$ ipython --no-banner

In [1]: import numpy as np

In [2]: np.set_printoptions(suppress=True, linewidth=100)

In [3]: rnd = lambda a: np.round(a, 3) + 0

In [4]: W0 = np.loadtxt("sample12.csv", delimiter=",")

In [5]: W0
Out[5]: 
array([[1., 0., 0., 0.],
       [2., 1., 0., 0.],
       [1., 0., 1., 0.],
       [0., 1., 1., 1.]])

In [6]: def softmax(z):
   ...:     e = np.exp(z - z.max(axis=-1, keepdims=True))
   ...:     return e / e.sum(axis=-1, keepdims=True)
   ...: 

In [7]: rnd(softmax(W0).sum(axis=1))
Out[7]: array([1., 1., 1., 1.])

In [8]: rnd(softmax(W0[1]))
Out[8]: array([0.61 , 0.225, 0.083, 0.083])

In [9]: scores = W0 @ W0.T / np.sqrt(4)

In [10]: rnd(softmax(scores)[1] @ W0)
Out[10]: array([1.547, 0.718, 0.227, 0.086])

In [11]: rnd(softmax(scores))
Out[11]: 
array([[0.235, 0.387, 0.235, 0.143],
       [0.141, 0.632, 0.141, 0.086],
       [0.189, 0.311, 0.311, 0.189],
       [0.114, 0.188, 0.188, 0.51 ]])

In [12]: U, s, VT = np.linalg.svd(W0, full_matrices=False)

In [13]: np.abs(U[:, 0]).round(6).argmax()
Out[13]: np.int64(1)

In [14]: np.allclose(U * s @ VT, W0)
Out[14]: True

In [15]: rnd(np.cumsum(s ** 2) / np.sum(s ** 2))
Out[15]: array([0.657, 0.913, 0.995, 1.   ])

In [16]: rnd(U.T @ U)
Out[16]: 
array([[1., 0., 0., 0.],
       [0., 1., 0., 0.],
       [0., 0., 1., 0.],
       [0., 0., 0., 1.]])

In [17]: rnd(U.T @ W0 @ VT.T)
Out[17]: 
array([[2.689, 0.   , 0.   , 0.   ],
       [0.   , 1.676, 0.   , 0.   ],
       [0.   , 0.   , 0.952, 0.   ],
       [0.   , 0.   , 0.   , 0.233]])

In [18]: W0.sum(axis=1)
Out[18]: array([1., 3., 2., 3.])

In [19]: W0 - W0[0]
Out[19]: 
array([[ 0.,  0.,  0.,  0.],
       [ 1.,  1.,  0.,  0.],
       [ 0.,  0.,  1.,  0.],
       [-1.,  1.,  1.,  1.]])

In [20]: np.unravel_index(np.abs(W0).argmax(), W0.shape)
Out[20]: (np.int64(1), np.int64(0))

In [21]: rnd(np.linalg.svd(W0, compute_uv=False))
Out[21]: array([2.689, 1.676, 0.952, 0.233])

In [22]: W0.sum(axis=0)
Out[22]: array([4., 2., 2., 1.])

In [23]: W0.mean(axis=0)
Out[23]: array([1.  , 0.5 , 0.5 , 0.25])

In [24]: X = np.load("arr.npy")

In [25]: rnd(X)
Out[25]: 
array([[ 0.   , -0.715, -0.22 , -0.216,  0.627],
       [ 0.732, -0.276, -0.365, -0.132, -0.488],
       [-0.61 , -0.082, -0.41 , -0.528, -0.418],
       [ 0.   , -0.397,  0.804, -0.336, -0.287],
       [ 0.305,  0.498,  0.057, -0.738,  0.334]])

In [26]: x = np.array([-4, -4, -2, -3, -3])

In [27]: [p for p in range(1, 25) if np.allclose(np.linalg.matrix_power(X, p), np.eye(5))]
Out[27]: []

In [28]: rnd(np.sort(np.abs(np.degrees(np.angle(np.linalg.eigvals(X))))))
Out[28]: array([  0.   ,  95.459,  95.459, 138.483, 138.483])

In [29]: O, _ = np.linalg.qr(np.array([[-2.0], [-0.7]]))

In [30]: E = O @ O.T

In [31]: rnd(E)
Out[31]: 
array([[0.891, 0.312],
       [0.312, 0.109]])

In [32]: x = np.array([-1, -1])

In [33]: rnd(np.linalg.eigvalsh(2 * E - np.eye(2)))
Out[33]: array([-1.,  1.])

In [34]: rnd((x - E @ x) @ (E @ x))
Out[34]: np.float64(0.0)

In [35]: rnd(np.trace(E))
Out[35]: np.float64(1.0)

In [36]: rnd(E @ x)
Out[36]: array([-1.203, -0.421])

In [37]: ev, V = np.linalg.eigh(E)

In [38]: rnd(np.linalg.svd(E, compute_uv=False))
Out[38]: array([1., 0.])

In [39]: rnd(ev.sum()), rnd(np.trace(E))
Out[39]: (np.float64(1.0), np.float64(1.0))

In [40]: np.unique(ev.round(6) + 0, return_counts=True)[1]
Out[40]: array([1, 1])

In [41]: rnd(V.T @ V)
Out[41]: 
array([[1., 0.],
       [0., 1.]])

In [42]: rnd(np.abs(V[:, -1]))
Out[42]: array([0.944, 0.33 ])

In [43]: rnd(V @ np.diag(ev) @ V.T)
Out[43]: 
array([[0.891, 0.312],
       [0.312, 0.109]])

In [44]: rnd(ev)
Out[44]: array([0., 1.])

In [45]: U, s, VT = np.linalg.svd(E)

In [46]: np.argmax(s[:-1] / (s[1:] + 1e-6)) + 1
Out[46]: np.int64(1)

In [47]: Y = U[:, :1] @ np.diag(s[:1]) @ VT[:1]

In [48]: rnd(np.abs(E - Y).max())
Out[48]: np.float64(0.0)

In [49]: rnd(Y)
Out[49]: 
array([[0.891, 0.312],
       [0.312, 0.109]])

In [50]: rnd(np.linalg.norm(E - Y, 2)), rnd(s[1])
Out[50]: (np.float64(0.0), np.float64(0.0))

In [51]: rnd(np.linalg.norm(E - Y) / np.linalg.norm(E))
Out[51]: np.float64(0.0)

In [52]: np.linalg.matrix_rank(Y)
Out[52]: np.int64(1)

In [53]: data = np.load("w.npy")

In [54]: data
Out[54]: 
array([[ 3.,  2., -4., -5.],
       [ 1.,  0., -2., -4.],
       [ 0.,  0., -4.,  4.],
       [ 0.,  0.,  0.,  0.]])

In [55]: np.unique(data.round(6), axis=0).shape
Out[55]: (4, 4)

In [56]: np.linalg.lstsq(data[:-1].T, data[-1])[2]
Out[56]: np.int32(3)

In [57]: rnd(np.trace(np.linalg.pinv(data) @ data))
Out[57]: np.float64(3.0)
